$ python3 -q
>>> import numpy as np
>>> np.set_printoptions(precision=1, suppress=True, linewidth=160, sign=" ")
>>> rnd = lambda a: np.round(a, 1) + 0
>>> F = np.array([[1.7, -0.6, -0.6, -2.7],
...     [0.8, -0.3, -0.3, -1.3],
...     [0.7, -0.3, -0.3, -1.2]])
>>> print(F)
[[ 1.7 -0.6 -0.6 -2.7]
 [ 0.8 -0.3 -0.3 -1.3]
 [ 0.7 -0.3 -0.3 -1.2]]
>>> print(np.argsort(-np.linalg.norm(F, axis=0).round(6), kind="stable")[:3])
[ 3  0  1]
>>> print(np.linalg.cond(F) > 100)
True
>>> print(rnd(np.linalg.norm(F, 2) / np.linalg.norm(F)))
1.0
>>> print(rnd(F @ np.linalg.pinv(F) @ F))
[[ 1.7 -0.6 -0.6 -2.7]
 [ 0.8 -0.3 -0.3 -1.3]
 [ 0.7 -0.3 -0.3 -1.2]]
>>> print(rnd(np.trace(np.linalg.pinv(F) @ F)))
2.0
>>> r = np.linalg.matrix_rank(F)
>>> print(r)
2
>>> null = np.linalg.svd(F)[2][r:].T
>>> print([int(np.linalg.matrix_rank(F[:i])) for i in range(1, len(F) + 1)])
[1, 2, 2]
>>> print(null.shape)
(4, 2)
>>> print([int(np.linalg.matrix_rank(F[:, :j + 1])) for j in range(4)])
[1, 2, 2, 2]
>>> feats = -1 * np.eye(3) + np.eye(3, k=1)
>>> print(feats)
[[-1.  1.  0.]
 [ 0. -1.  1.]
 [ 0.  0. -1.]]
>>> r0 = np.array([-6, 4, -9])
>>> out = feats + np.outer(r0, np.eye(3)[0])
>>> print(rnd(np.linalg.det(out) / np.linalg.det(feats)), rnd(1 + np.linalg.solve(feats, r0)[0]))
12.0 12.0
>>> print(out)
[[-7.  1.  0.]
 [ 4. -1.  1.]
 [-9.  0. -1.]]
>>> print(np.linalg.matrix_rank(np.linalg.inv(out) - np.linalg.inv(feats), tol=1e-8))
1
>>> left, sig, Vt = np.linalg.svd(F)
>>> print(rnd(sig))
[ 3.9  0.1  0. ]
>>> print(np.argmax(sig[:-1] / (sig[1:] + 1e-6)) + 1)
2
>>> out = left[:, :2] @ np.diag(sig[:2]) @ Vt[:2]
>>> print(rnd(np.linalg.norm(F - out) / np.linalg.norm(F)))
0.0
>>> print(np.linalg.matrix_rank(F, rtol=0.05))
1
>>> print(rnd(out))
[[ 1.7 -0.6 -0.6 -2.7]
 [ 0.8 -0.3 -0.3 -1.3]
 [ 0.7 -0.3 -0.3 -1.2]]
>>> t = np.radians(135)
>>> Rm = np.eye(3)
>>> Rm[0, 0] = Rm[2, 2] = np.cos(t)
>>> Rm[0, 2], Rm[2, 0] = -np.sin(t), np.sin(t)
>>> print(rnd(Rm))
[[-0.7  0.  -0.7]
 [ 0.   1.   0. ]
 [ 0.7  0.  -0.7]]
>>> out = feats @ Rm.T
>>> print(rnd(np.linalg.svd(feats, compute_uv=False)), rnd(np.linalg.svd(out, compute_uv=False)))
[ 1.8  1.2  0.4] [ 1.8  1.2  0.4]
>>> print(rnd(np.abs(out - feats).max(axis=0)))
[ 1.7  0.   1.7]
>>> print(np.allclose(feats @ feats.T, out @ out.T))
True
>>> print(rnd(out))
[[ 0.7  1.  -0.7]
 [-0.7 -1.  -0.7]
 [ 0.7  0.   0.7]]
>>> print(rnd(np.linalg.det(Rm)), rnd(np.trace(Rm)))
1.0 -0.4
>>> W = np.array([[-5, -3, 0, -5], [-3, -1, 1, 1], [-5, -2, -1, -4]])
>>> c = np.array([3, 4, 2, 2])
>>> H = np.maximum(out @ W + c, 0)
>>> print(np.linalg.matrix_rank(H))
3
>>> print(rnd((H > 0).mean(axis=0)))
[ 0.3  1.   1.   0.7]
>>> C = np.array([[-2, -4, -2], [-5, -4, 3], [2, -3, -3], [-4, -5, -1]])
>>> print(rnd(H @ C))
[[ -13.2  -31.8   -6.5]
 [ -94.9 -128.4  -13. ]
 [   0.3   -5.7   -2.5]]
>>> print((H @ C).round(6).argmax(axis=1))
[ 2  2  0]
>>> ev, V = np.linalg.eig(feats)
>>> print(feats @ V[:, 0] - ev[0] * V[:, 0])
[ 0.  0.  0.]
>>> print(rnd(np.sort(np.linalg.eigvals(feats.T))))
[-1. -1. -1.]
>>> print(rnd(np.sort(np.linalg.eigvals(np.linalg.inv(feats)))))
[-1. -1. -1.]
>>> K = np.load("x.npy")
>>> print(K)
[[ 0  5  3  9]
 [-5  0  6 -6]
 [-3 -6  0 -2]
 [-9  6  2  0]]
>>> rng = np.random.default_rng(4708)
>>> z = rng.permutation(4)
>>> out = K[:, z] * rng.choice([-1, 1], 4)
>>> print(out)
[[-9 -3  0 -5]
 [ 6 -6  5  0]
 [ 2  0  3  6]
 [ 0 -2  9 -6]]
>>> left, _, Vt = np.linalg.svd(K.T @ out)
>>> print(rnd(left @ Vt))
[[ 0.  0. -1.  0.]
 [ 0.  0.  0. -1.]
 [ 0. -1.  0.  0.]
 [-1.  0.  0.  0.]]
>>> x = np.array([3, 3, 0, 3])
>>> print(np.linalg.norm(out @ x) <= np.linalg.norm(out, 2) * np.linalg.norm(x) + 1e-9)
True
>>> print(out @ (2 * x))
[-102    0   48  -48]
>>> print(np.sign((out @ x).round(6)))
[-1  0  1 -1]
>>> print(out @ x)
[-51   0  24 -24]
>>> r0 = np.array([2, 2, 0, 2])
>>> out = K + np.outer(r0, np.eye(4)[2])
>>> print(np.linalg.matrix_rank(np.linalg.inv(out) - np.linalg.inv(K), tol=1e-8))
1
>>> print(out)
[[ 0.  5.  5.  9.]
 [-5.  0.  8. -6.]
 [-3. -6.  0. -2.]
 [-9.  6.  4.  0.]]
>>> x = np.array([3, 2, 3, 0])
>>> y = out @ x
>>> print(y)
[ 25.   9. -21.  -3.]
>>> print(rnd(np.linalg.solve(out, out[:, 1])))
[ 0.  1.  0.  0.]
>>> print(rnd(np.linalg.solve(out.T, out[3])))
[ 0.  0.  0.  1.]
>>> x = np.array([1, -5, 4, 2])
>>> a = np.maximum(K @ x, 0)
>>> print(np.maximum(K @ x, 0) - np.maximum(-K @ x, 0))
[  5   7  23 -31]
>>> print(rnd(np.tanh(K @ x)))
[ 1.  1.  1. -1.]
>>> print(a)
[  5   7  23   0]
>>> print(np.flatnonzero(a > 1e-9))
[ 0  1  2]
>>> print(np.maximum(K @ (3 * x), 0))
[ 15  21  69   0]
>>> data = np.load("mat.npy")
>>> print(data)
[[-2.  1.  0.  0.]
 [ 0. -2.  1.  0.]
 [ 0.  0. -2.  1.]
 [ 0.  0.  0. -2.]]
>>> out = data / np.linalg.norm(data, axis=1, keepdims=True)
>>> gram = out @ out.T
>>> print(rnd(gram))
[[ 1.  -0.4  0.   0. ]
 [-0.4  1.  -0.4  0. ]
 [ 0.  -0.4  1.  -0.4]
 [ 0.   0.  -0.4  1. ]]
>>> print((gram - 2 * np.eye(4)).round(6).argmax(axis=1))
[ 2  3  0  0]
>>> print(rnd(gram[2]))
[ 0.  -0.4  1.  -0.4]
>>> print(rnd(np.degrees(np.arccos(np.clip(gram[2, 3], -1, 1)))))
116.6
>>> E = np.load("sample9.npy")
>>> print(E)
[[ 2  3  1 -1]
 [ 3  2  3  1]
 [ 1  3  2  3]
 [-1  1  3  2]]
>>> ev, V = np.linalg.eigh(E)
>>> x = np.array([3, 0, 6, 3])
>>> print(rnd(x @ E @ x / (x @ x)), rnd(ev[0]), rnd(ev[-1]))
4.3 -1.8 7.5
>>> print(rnd(V * np.abs(ev) @ V.T))
[[ 3.3  1.7  1.  -0.2]
 [ 1.7  4.   1.8  1. ]
 [ 1.   1.8  4.   1.7]
 [-0.2  1.   1.7  3.3]]
>>> print(np.abs(E).sum(axis=1).max(), rnd(np.abs(ev).max()))
9 7.5
>>> ev, V = np.linalg.eig(E)
>>> print(rnd(np.sort(np.linalg.eigvals(E @ E))))
[  2.2   3.3  14.7  55.8]
>>> print(rnd(E @ V[:, 0] - ev[0] * V[:, 0]))
[ 0.  0.  0.  0.]
>>> print(rnd(ev))
[ 7.5  3.8 -1.5 -1.8]
>>> print(rnd(np.prod(ev)))
77.0
>>> out = E / np.sqrt((E ** 2).mean(axis=1, keepdims=True))
>>> print(rnd(out[3]))
[-0.5  0.5  1.5  1. ]
>>> out = np.array([[4, 0, 5], [3, 4, 1]])
>>> C = np.kron(out, E)
>>> print(C.shape)
(8, 12)
>>> print(np.linalg.matrix_rank(C))
8
>>> arr = np.load("arr.npy")
>>> print(arr)
[[  0.3   0.9  -0.6  -5.8  -6.2]
 [  0.7   3.3   0.1  -5.1  -5.2]
 [  0.5   0.3  -2.9  -7.6  -5.6]
 [ -0.3   2.4  -3.5  -4.9  -6. ]
 [ -9.3  -0.1   0.4   3.6  -2.5]
 [ -0.3   2.4  -0.9  -3.8  -6.3]
 [-11.3  -1.4   1.8   2.4  -1.9]
 [  0.2   1.2  -0.5  -7.1  -4.7]
 [-10.2  -2.8   0.5   1.2  -3.6]
 [ -1.4   3.9  -3.2  -6.   -7.2]
 [ -9.6  -1.8   1.1   2.5  -2.1]
 [-10.   -3.    1.5   0.9  -4.3]
 [ -7.   -3.2   2.1   2.3  -2.5]
 [  1.    2.3  -2.4  -7.   -4.3]
 [  2.5   0.5  -0.7  -5.2  -6.1]
 [ -6.3  -1.7   0.    1.4  -1.9]
 [ -8.2  -2.6   1.5   1.6  -1.9]
 [ -9.4  -3.5   1.9   1.9  -3.6]
 [ -8.1  -1.8   2.7   5.   -5.1]
 [  0.1   1.5  -1.8  -5.6  -7.2]
 [ -9.6  -4.9  -0.2   2.2  -3.2]
 [  0.4   2.5  -0.1  -5.8  -5.6]
 [ -8.4  -2.   -0.9   1.7  -3.1]
 [ -8.5  -2.    1.1   1.1  -4.7]
 [ -9.2  -3.9   1.3  -0.2  -4. ]
 [ -0.4   0.7  -0.6  -6.5  -6.9]
 [ -8.4  -0.6   0.    1.9  -2.3]
 [ -9.5  -1.2  -0.3   2.8  -3.7]
 [ -9.7  -0.8   1.4   2.   -3.8]
 [ -7.8  -2.9   0.5   2.7  -2.3]
 [ -9.3  -3.3   0.9   2.   -3.1]]
>>> cen = arr - arr.mean(axis=0)
>>> left, sig, Vt = np.linalg.svd(cen, full_matrices=False)
>>> print(rnd(Vt[0] * np.sign(Vt[0, np.abs(Vt[0]).argmax()])))
[ 0.7  0.3 -0.2 -0.6 -0.2]
>>> print(np.abs(left[:, 0]).argmax())
13
>>> out = np.array([[-3, 0], [1, -1], [0, -1], [-1, 2]])
>>> print(np.einsum("ij->j", data))
[-2. -1. -1. -1.]
>>> print(np.einsum("ik,kj->ji", data, out))
[[ 7. -2. -1.  2.]
 [-1.  1.  4. -4.]]
>>> print(data @ out)
[[ 7. -1.]
 [-2.  1.]
 [-1.  4.]
 [ 2. -4.]]
>>> print(np.einsum("ik,kj->ij", data, out))
[[ 7. -1.]
 [-2.  1.]
 [-1.  4.]
 [ 2. -4.]]
>>> print(np.einsum("ij,ij->i", data, data))
[ 5.  5.  5.  4.]
>>> out = arr / np.linalg.norm(arr, axis=1, keepdims=True)
>>> gram = out @ out.T
>>> print(rnd(np.linalg.norm(out, axis=1)))
[ 1.  1.  1.  1.  1.  1.  1.  1.  1.  1.  1.  1.  1.  1.  1.  1.  1.  1.  1.  1.  1.  1.  1.  1.  1.  1.  1.  1.  1.  1.  1.]
>>> cen = arr - arr.mean(axis=0)
>>> V = np.linalg.svd(cen)[2][:2]
>>> out = cen - cen @ V.T @ V
>>> print(rnd((cen @ V.T).std(axis=0)))
[ 6.6  1.3]
>>> print(np.linalg.norm(out, axis=1).round(6).argmax())
18
>>> print(rnd(out.std(axis=0)))
[ 0.8  0.3  1.   0.7  1. ]
>>> x = np.array([0, -1, -1, -1, -2])
>>> y = arr @ x
>>> print(rnd(np.linalg.pinv(arr) @ arr))
[[ 1.  0.  0.  0.  0.]
 [ 0.  1.  0.  0.  0.]
 [ 0.  0.  1.  0.  0.]
 [ 0.  0.  0.  1.  0.]
 [ 0.  0.  0.  0.  1.]]
>>> print(rnd(np.linalg.lstsq(arr, y)[0]))
[ 0. -1. -1. -1. -2.]
>>> y = y + 0.1 * rng.normal(size=31)
>>> print(rnd(y))
[ 17.9  12.   21.3  18.1   1.2  14.8   0.9  15.9   8.4  19.6   2.5   9.1   3.7  15.6  17.4   4.1   3.3   7.1   4.2  20.2   9.3  14.7   7.5   9.1  10.7  20.3
   3.3   6.1   4.7   4.4   6.8]
>>> c, *_ = np.linalg.lstsq(arr, y)
>>> print([round(float(np.linalg.norm(np.linalg.solve(arr.T @ arr + lam * np.eye(5), arr.T @ y))), 2) for lam in (0, 1, 10, 100)])
[2.65, 2.61, 2.39, 1.94]
>>> mat = np.eye(2, dtype=int)[rng.permutation(2)]
>>> print(mat)
[[ 0  1]
 [ 1  0]]
>>> O, Rm = np.linalg.qr(mat)
>>> print(np.trace(O @ O.T))
2.0
>>> print(O)
[[ 0. -1.]
 [-1.  0.]]
>>> ev, V = np.linalg.eig(mat)
>>> print(mat @ V[:, 0] - ev[0] * V[:, 0])
[ 0.  0.]
>>> print(np.prod(ev))
-1.0
>>> print(rnd(np.sort(np.linalg.eigvals(mat.T))))
[-1.  1.]
>>> print(rnd(np.sort(np.linalg.eigvals(mat @ mat))))
[ 1.  1.]
>>> print(ev)
[ 1. -1.]
>>> m1 = np.load("data.npy")
>>> print(m1)
[[ 1  3  1  2  3]
 [ 0  2  0  2  2]
 [ 0  0  0  3  2]
 [ 0  1  2  3  2]
 [ 1  1  2  3  0]]
>>> gram = m1.T @ m1
>>> print(rnd(np.linalg.eigvalsh(gram)[::-1]))
[ 67.2   8.5   4.9   1.1   0.4]
>>> print(np.trace(gram), (m1 ** 2).sum())
82 82
>>> hat = np.triu(np.array([[0, 3, 0, 1, 2],
...     [3, 0, 1, 1, 3],
...     [1, 1, 1, 2, 2],
...     [0, 1, 3, 1, 3],
...     [2, 0, 3, 0, 1]]), 1) + np.eye(5)
>>> out = hat @ m1 @ np.linalg.inv(hat)
>>> print(np.trace(out), np.trace(m1))
6.0 6
>>> print(rnd(np.poly(out)))
[  1.  -6. -12.  33.  20. -34.]
>>> print(np.linalg.matrix_rank(out))
5
>>> x = np.array([0, 1, 3, 2, 1])
>>> y = m1 @ x
>>> c, lr = np.zeros(5), 1 / np.linalg.norm(m1, 2) ** 2
>>> for i in range(50):
...     c -= lr * m1.T @ (m1 @ c - y)
...     if i % 10 == 0: print(i, round(np.linalg.norm(m1 @ c - y), 1))
... 
0 4.3
10 1.8
20 1.2
30 0.9
40 0.8
>>> print(rnd(c))
[ 0.4  1.   2.6  2.2  0.8]
>>> print(rnd(np.linalg.cond(m1)))
13.3
